$ python3 -q
>>> import numpy as np
>>> np.set_printoptions(precision=2, suppress=True, linewidth=100)
>>> def rnd(a):
...     return np.round(a, 2) + 0
... 
>>> J = np.load("x.npy")
>>> J
array([[ 0,  0,  3,  0,  0,  0,  0,  0,  0,  0],
       [ 0,  0,  0,  0,  0,  0,  0,  0,  0,  0],
       [ 0,  0,  0,  0,  0,  0,  0,  0, -5,  0],
       [ 0, -1,  0,  0,  0,  0,  0,  0,  0,  0],
       [ 0,  0,  0,  0,  0,  0,  4,  0,  0,  0],
       [ 0,  0,  0,  0,  0,  0,  0, -2,  0,  0],
       [-4,  0,  0,  0,  0,  0,  0,  0,  0,  0],
       [ 0,  0,  0,  0,  0,  0,  0,  0,  0,  0],
       [ 0,  0,  0,  0,  0,  0,  0,  0,  0,  2],
       [ 0,  0,  0, -2,  0,  0,  0,  0,  0,  0]])
>>> print((J != 0).astype(int))
[[0 0 1 0 0 0 0 0 0 0]
 [0 0 0 0 0 0 0 0 0 0]
 [0 0 0 0 0 0 0 0 1 0]
 [0 1 0 0 0 0 0 0 0 0]
 [0 0 0 0 0 0 1 0 0 0]
 [0 0 0 0 0 0 0 1 0 0]
 [1 0 0 0 0 0 0 0 0 0]
 [0 0 0 0 0 0 0 0 0 0]
 [0 0 0 0 0 0 0 0 0 1]
 [0 0 0 1 0 0 0 0 0 0]]
>>> np.flatnonzero(np.linalg.matrix_power((J != 0) + (J.T != 0) + np.eye(10), 10)[0])
array([0, 1, 2, 3, 4, 6, 8, 9])
>>> print(J @ J)
[[  0   0   0   0   0   0   0   0 -15   0]
 [  0   0   0   0   0   0   0   0   0   0]
 [  0   0   0   0   0   0   0   0   0 -10]
 [  0   0   0   0   0   0   0   0   0   0]
 [-16   0   0   0   0   0   0   0   0   0]
 [  0   0   0   0   0   0   0   0   0   0]
 [  0   0 -12   0   0   0   0   0   0   0]
 [  0   0   0   0   0   0   0   0   0   0]
 [  0   0   0  -4   0   0   0   0   0   0]
 [  0   2   0   0   0   0   0   0   0   0]]
>>> basis = np.array([[9, 1, 4, 9, 0], [5, 4, 2, 0, 6]])
>>> M = np.repeat(basis, 11 // 2, axis=0)
>>> rng = np.random.default_rng(324)
>>> M = M + 0.02 * rng.normal(size=M.shape)
>>> rnd(M)
array([[ 8.97,  1.05,  4.01,  8.99, -0.03],
       [ 9.04,  1.01,  4.01,  9.06, -0.03],
       [ 9.  ,  1.01,  4.04,  9.01, -0.02],
       [ 8.99,  1.03,  4.02,  9.03,  0.01],
       [ 9.04,  0.97,  4.01,  9.02, -0.06],
       [ 5.02,  3.97,  2.02, -0.03,  5.98],
       [ 5.01,  4.01,  2.03,  0.  ,  6.03],
       [ 4.99,  3.98,  2.  ,  0.01,  5.98],
       [ 5.01,  3.99,  1.98, -0.03,  6.  ],
       [ 4.99,  3.97,  1.99, -0.01,  5.99]])
>>> Xs = (M - M.mean(axis=0)) / M.std(axis=0)
>>> rnd(Xs.std(axis=0))
array([1., 1., 1., 1., 1.])
>>> print(np.argwhere(np.abs(Xs) > 2))
[]
>>> beta = np.linalg.lstsq(np.delete(Xs, 0, axis=1), Xs[:, 0])[0]
>>> rnd(beta)
array([-0.47, -0.03,  0.64,  0.08])
>>> print(rnd(1 - np.var(Xs[:, 0] - np.delete(Xs, 0, axis=1) @ beta)))
1.0
